% python3 -q
>>> import numpy as np
>>> np.set_printoptions(precision=3, suppress=True, linewidth=120, legacy="1.25")
>>> Q, _ = np.linalg.qr(np.array([[-0.6, -1.7, -0.8, -0.6, -1.3, -1.7, -1.1],
...     [-1.8, 1.1, -0.2, -0.5, -0.4, 0.6, 1.4],
...     [0.8, 1.5, 0.8, -1.0, 0.4, -0.4, 1.0],
...     [1.2, -1.5, 0.8, -2.0, 1.3, -0.3, -1.9],
...     [1.0, 2.1, 0.8, -2.3, -0.5, 1.5, 0.9],
...     [0.5, 1.1, -0.5, 0.0, -2.3, -0.3, 1.7],
...     [-0.6, 1.5, -0.6, -0.7, -1.4, 1.6, 1.0]]))
>>> F = -2 * Q
>>> F
array([[ 0.444, -0.83 , -0.627,  1.161,  0.581,  0.662, -0.772],
       [ 1.333,  0.565,  0.858,  0.559,  0.622, -0.114,  0.674],
       [-0.593,  0.729,  0.506, -0.001,  0.177,  1.682,  0.038],
       [-0.889, -0.755,  0.587,  1.049, -0.313, -0.153,  1.036],
       [-0.741,  1.022,  0.285,  0.842,  0.355, -0.806, -0.917],
       [-0.37 ,  0.536, -1.3  ,  0.074,  0.932, -0.092,  1.002],
       [ 0.444,  0.747, -0.706,  0.724, -1.467,  0.196,  0.179]])
>>> rng = np.random.default_rng(43719)
>>> labels = rng.permutation(7)
>>> other = F[:, labels] * rng.choice([-1, 1], 7)
>>> other
array([[-0.772,  0.627,  1.161, -0.581,  0.444, -0.662,  0.83 ],
       [ 0.674, -0.858,  0.559, -0.622,  1.333,  0.114, -0.565],
       [ 0.038, -0.506, -0.001, -0.177, -0.593, -1.682, -0.729],
       [ 1.036, -0.587,  1.049,  0.313, -0.889,  0.153,  0.755],
       [-0.917, -0.285,  0.842, -0.355, -0.741,  0.806, -1.022],
       [ 1.002,  1.3  ,  0.074, -0.932, -0.37 ,  0.092, -0.536],
       [ 0.179,  0.706,  0.724,  1.467,  0.444, -0.196, -0.747]])
>>> Uu, _, vt = np.linalg.svd(F.T @ other)
>>> np.round(Uu @ vt, 3) + 0
array([[ 0.,  0.,  0.,  0.,  1.,  0.,  0.],
       [ 0.,  0.,  0.,  0.,  0.,  0., -1.],
       [ 0., -1.,  0.,  0.,  0.,  0.,  0.],
       [ 0.,  0.,  1.,  0.,  0.,  0.,  0.],
       [ 0.,  0.,  0., -1.,  0.,  0.,  0.],
       [ 0.,  0.,  0.,  0.,  0., -1.,  0.],
       [ 1.,  0.,  0.,  0.,  0.,  0.,  0.]])
>>> x0 = np.array([-1, 2, -2, -2, 2, -1, 2])
>>> target = F @ x0
>>> c, lr = np.zeros(7), 1 / np.linalg.norm(F, 2) ** 2
>>> for i in range(4):
...     c -= lr * F.T @ (F @ c - target)
...     if i % 1 == 0: print(i, round(np.linalg.norm(F @ c - target), 3))
... 
0 0.0
1 0.0
2 0.0
3 0.0
>>> np.round(np.linalg.cond(F), 3)
1.0
>>> x0 = np.array([-2, 0, -5, 8, -9, 7, -8])
>>> h1 = np.maximum(F @ x0, 0)
>>> h1
array([17.115,  0.   ,  8.524,  0.696,  5.287,  0.   , 21.576])
>>> F.T @ h1
array([  7.609,  13.003, -19.734,  40.66 , -18.54 ,  25.527, -13.154])
>>> np.flatnonzero(h1 > 1e-9)
array([0, 2, 3, 4, 6])
>>> np.maximum(F @ x0, 0) - np.maximum(-F @ x0, 0)
array([ 17.115, -14.267,   8.524,   0.696,   5.287,  -9.216,  21.576])
>>> r0 = np.array([2, 2, 0, -1, -3, -1, 1, 2])
>>> r1 = np.array([3, -2, 3, 4, -5, -5, 1, 1])
>>> X = r0[:, None] + r1[None, :]
>>> X
array([[ 5,  0,  5,  6, -3, -3,  3,  3],
       [ 5,  0,  5,  6, -3, -3,  3,  3],
       [ 3, -2,  3,  4, -5, -5,  1,  1],
       [ 2, -3,  2,  3, -6, -6,  0,  0],
       [ 0, -5,  0,  1, -8, -8, -2, -2],
       [ 2, -3,  2,  3, -6, -6,  0,  0],
       [ 4, -1,  4,  5, -4, -4,  2,  2],
       [ 5,  0,  5,  6, -3, -3,  3,  3]])
>>> blk = np.stack([X, 5 * X, X[::-1]])
>>> np.linalg.matrix_rank(blk)
array([2, 2, 2])
>>> np.linalg.det(blk)
array([0., 0., 0.])
>>> blk.sum(axis=0)
array([[ 35,   0,  35,  42, -21, -21,  21,  21],
       [ 34,  -1,  34,  41, -22, -22,  20,  20],
       [ 20, -15,  20,  27, -36, -36,   6,   6],
       [ 12, -23,  12,  19, -44, -44,  -2,  -2],
       [  2, -33,   2,   9, -54, -54, -12, -12],
       [ 15, -20,  15,  22, -41, -41,   1,   1],
       [ 29,  -6,  29,  36, -27, -27,  15,  15],
       [ 35,   0,  35,  42, -21, -21,  21,  21]])
>>> (blk @ X.T).shape
(3, 8, 8)
>>> blk.shape
(3, 8, 8)
>>> r0 = np.array([-3, -2])
>>> np.cross(F[5, :3], F[0, :3])
array([-1.415, -0.81 ,  0.069])
>>> np.convolve(F[5], r0)
array([ 1.111, -0.867,  2.828,  2.377, -2.945, -1.588, -2.82 , -2.003])
>>> rk = np.linalg.matrix_rank(X)
>>> rk
2
>>> null = np.linalg.svd(X)[2][rk:].T
>>> null.shape
(8, 6)
>>> [int(np.linalg.matrix_rank(np.delete(X, i, axis=0))) for i in range(8)]
[2, 2, 2, 2, 2, 2, 2, 2]
>>> np.linalg.matrix_rank(X.T @ X), np.linalg.matrix_rank(X @ X.T)
(2, 2)
>>> m1 = np.load("layer17.npy")
>>> m1
array([[-58.439, -41.004,  -5.972,  51.966,  82.418,   4.075, -29.275],
       [ -7.314, -42.863,  48.329,  15.932,   0.042, -22.504,  58.78 ],
       [-42.065, -45.582,  21.945,  37.76 ,  48.121, -10.009,  14.035],
       [ 38.504, -10.258,   3.445,   8.67 ,  -2.121,   4.901,   8.216],
       [  9.225, -33.067,  36.776,  11.654,  -5.392, -15.284,  47.932],
       [ 28.137,  -7.996,  -3.048,  10.908,   5.993,   7.131,  -2.347],
       [ 65.321,  19.619,   9.35 , -29.98 , -59.35 ,  -0.95 ,  28.912],
       [-66.594, -14.968,  20.121,   4.018,  15.65 , -18.2  ,  14.793]])
>>> round(np.linalg.norm(m1, 2) / np.linalg.norm(m1), 3)
0.79
>>> np.linalg.cond(m1) > 100
True
>>> labels = rng.permutation(8)
>>> labels
array([7, 5, 6, 0, 4, 3, 1, 2])
>>> other = X[labels][:, labels]
>>> np.allclose(other, X)
False
>>> np.trace(other)
2
>>> np.round(np.sort(np.abs(np.linalg.eigvals(other))), 3) + 0
array([ 0.,  0.,  0.,  0.,  0.,  0., 12., 14.])
>>> J = np.load("sample16.npy")
>>> J.round(3) + 0
array([[-69.655, -34.441, -13.76 , -23.177, -54.004],
       [-36.751, -13.758, -10.162, -12.124, -26.532],
       [-34.851, -12.658,  -9.933, -11.522, -24.987],
       [-28.776,  -9.243,  -9.169,  -9.634, -20.095],
       [-14.82 ,  -2.27 ,  -7.124,  -5.558,  -9.243],
       [-13.593,  -1.745,  -6.909,  -5.221,  -8.327],
       [ -4.175,   1.218,  -4.684,  -2.769,  -1.778],
       [ -3.898,   1.254,  -4.584,  -2.698,  -1.608],
       [ -1.745,   1.27 ,  -3.576,  -2.097,  -0.405],
       [ -1.317,   1.182,  -3.28 ,  -1.95 ,  -0.206],
       [ -0.893,   1.036,  -2.911,  -1.773,  -0.036],
       [  0.   ,   0.004,  -0.154,  -0.13 ,   0.002],
       [  0.052,   0.342,   1.327,   1.332,   0.181],
       [  2.611,   6.555,   5.801,   8.49 ,   4.364],
       [  3.964,   9.174,   6.924,  10.819,   6.279],
       [  6.86 ,  14.369,   8.825,  15.132,  10.197],
       [  7.152,  14.874,   8.995,  15.537,  10.584],
       [  9.99 ,  19.638,  10.502,  19.267,  14.278],
       [ 12.046,  22.977,  11.482,  21.806,  16.904],
       [ 17.163,  31.002,  13.663,  27.74 ,  23.314],
       [ 17.9  ,  32.133,  13.955,  28.56 ,  24.226],
       [ 33.03 ,  54.443,  19.226,  44.26 ,  42.547],
       [ 38.223,  61.826,  20.828,  49.31 ,  48.713],
       [ 47.323,  74.538,  23.478,  57.891,  59.419]])
>>> x0 = np.array([2, -1, 0, -2, -2])
>>> x0 @ J
Traceback (most recent call last):
  File "<python-input-54>", line 1, in <module>
    x0 @ J
    ~~~^~~
ValueError: matmul: Input operand 1 has a mismatch in its core dimension 0, with gufunc signature (n?,k),(k,m?)->(n?,m?) (size 24 is different from 5)
>>> J @ np.eye(5)[4]
array([-54.004, -26.532, -24.987, -20.095,  -9.243,  -8.327,  -1.778,  -1.608,  -0.405,  -0.206,  -0.036,   0.002,
         0.181,   4.364,   6.279,  10.197,  10.584,  14.278,  16.904,  23.314,  24.226,  42.547,  48.713,  59.419])
>>> np.linalg.norm(J @ x0) <= np.linalg.norm(J, 2) * np.linalg.norm(x0) + 1e-9
True
>>> np.sign((J @ x0).round(6))
array([ 1.,  1.,  1.,  1.,  1.,  1., -1., -1.,  1.,  1.,  1.,  1., -1., -1., -1., -1., -1., -1., -1., -1., -1., -1.,
       -1., -1.])
>>> Uu, sig, vt = np.linalg.svd(J)
>>> V = vt[:(sig > 1e-8).sum()]
>>> x0 = J[9] + 4 * J[13] + rng.integers(2) * np.eye(5)[1]
>>> x0
array([ 9.127, 27.403, 19.922, 32.011, 17.25 ])
>>> np.allclose(V.T @ V @ x0, x0)
True
>>> Uu, sig, vt = np.linalg.svd(m1)
>>> sig
array([187.316, 127.218,  70.581,   0.691,   0.527,   0.2  ,   0.186])
>>> other = Uu[:, :3] @ np.diag(sig[:3]) @ vt[:3]
>>> np.linalg.matrix_rank(m1, rtol=0.05)
3
>>> round(float(np.linalg.norm(m1 - other) / np.linalg.norm(m1)), 3)
0.004
>>> round(float(np.abs(m1 - other).max()), 3)
0.334
>>> r0 = np.array([-6, -5, 2])
>>> K = -3 * np.eye(3) + np.outer(r0, r0)
>>> K
array([[ 33.,  30., -12.],
       [ 30.,  22., -10.],
       [-12., -10.,   1.]])
>>> np.round(np.linalg.eigvalsh(K).min(), 3)
-3.0
>>> [round(float(np.linalg.det(K[:i, :i])), 2) + 0 for i in range(1, 4)]
[33.0, -174.0, 558.0]
>>> np.all(np.linalg.eigvalsh(K) > 0)
False
>>> A = np.load("block15.npy")
>>> A
array([[ 0.091, -0.273, -0.091],
       [-0.273,  0.818,  0.273],
       [-0.091,  0.273,  0.091]])
>>> Uu, sig, vt = np.linalg.svd(A)
>>> V = vt[:(sig > 1e-8).sum()]
>>> x0 = A[1] + 2 * A[2] + rng.integers(2) * np.eye(3)[1]
>>> x0
array([-0.455,  2.364,  0.455])
>>> np.diag(V.T @ V)
array([0.091, 0.818, 0.091])
>>> np.linalg.matrix_rank(np.vstack([A, x0]))
2
>>> rk = np.linalg.matrix_rank(A)
>>> rk
1
>>> null = np.linalg.svd(A)[2][rk:].T
>>> np.linalg.matrix_rank(A.T @ A), np.linalg.matrix_rank(A @ A.T)
(1, 1)
>>> np.allclose(A @ null, 0)
True
>>> [int(np.linalg.matrix_rank(A[:, :j + 1])) for j in range(3)]
[1, 1, 1]
>>> null @ null.T
array([[ 0.909,  0.273,  0.091],
       [ 0.273,  0.182, -0.273],
       [ 0.091, -0.273,  0.909]])
>>> null.shape
(3, 2)
>>> [int(np.linalg.matrix_rank(np.delete(A, i, axis=0))) for i in range(3)]
[1, 1, 1]
>>> np.round(A @ null, 3) + 0
array([[0., 0.],
       [0., 0.],
       [0., 0.]])
>>> t = np.radians(135)
>>> r_ = np.eye(3)
>>> r_[2, 2] = r_[0, 0] = np.cos(t)
>>> r_[2, 0], r_[0, 2] = -np.sin(t), np.sin(t)
>>> r_
array([[-0.707,  0.   ,  0.707],
       [ 0.   ,  1.   ,  0.   ],
       [-0.707,  0.   , -0.707]])
>>> other = A @ r_.T
>>> other.round(3) + 0
array([[-0.129, -0.273,  0.   ],
       [ 0.386,  0.818,  0.   ],
       [ 0.129,  0.273,  0.   ]])
>>> np.round(np.linalg.svd(A, compute_uv=False), 3) + 0, np.round(np.linalg.svd(other, compute_uv=False), 3) + 0
(array([1., 0., 0.]), array([1., 0., 0.]))
>>> np.allclose(A @ A.T, other @ other.T)
True
>>> np.allclose(np.linalg.norm(A, axis=1), np.linalg.norm(other, axis=1))
True
>>> E = np.array([[1, 0, 0, 0], [-3, 1, 0, 0], [0, -1, 1, 0], [-1, -2, -3, 1]])
>>> E
array([[ 1,  0,  0,  0],
       [-3,  1,  0,  0],
       [ 0, -1,  1,  0],
       [-1, -2, -3,  1]])
>>> r0, r1 = E[3], E[2]
>>> r0 @ r1
-1
>>> p = (r0 @ r1) / (r0 @ r0) * r0
>>> np.outer(r0, r1)
array([[ 0,  1, -1,  0],
       [ 0,  2, -2,  0],
       [ 0,  3, -3,  0],
       [ 0, -1,  1,  0]])
>>> np.linalg.matrix_rank(np.outer(r0, r1))
1
>>> p
array([ 0.067,  0.133,  0.2  , -0.067])
>>> other = np.array([[2, 3, 3, 3, -1, 2, 0],
...     [-3, 2, 3, 1, 3, -1, 1],
...     [1, -3, 0, 1, -2, 1, -3],
...     [1, 3, 2, 3, 2, 0, 2],
...     [-2, 1, 0, 0, 2, 1, 2],
...     [-1, 2, 0, -3, 1, 1, -1],
...     [-1, 2, -3, 0, -1, -1, 0]])
>>> data = other - other.T
>>> data
array([[ 0,  6,  2,  2,  1,  3,  1],
       [-6,  0,  6, -2,  2, -3, -1],
       [-2, -6,  0, -1, -2,  1,  0],
       [-2,  2,  1,  0,  2,  3,  2],
       [-1, -2,  2, -2,  0,  0,  3],
       [-3,  3, -1, -3,  0,  0,  0],
       [-1,  1,  0, -2, -3,  0,  0]])
>>> [round(float(x), 3) for x in np.linalg.svd(data, compute_uv=False)[:3]]
[10.172, 10.172, 5.348]
>>> np.argsort(-np.linalg.norm(data, axis=0).round(6), kind="stable")[:3]
array([1, 0, 2])
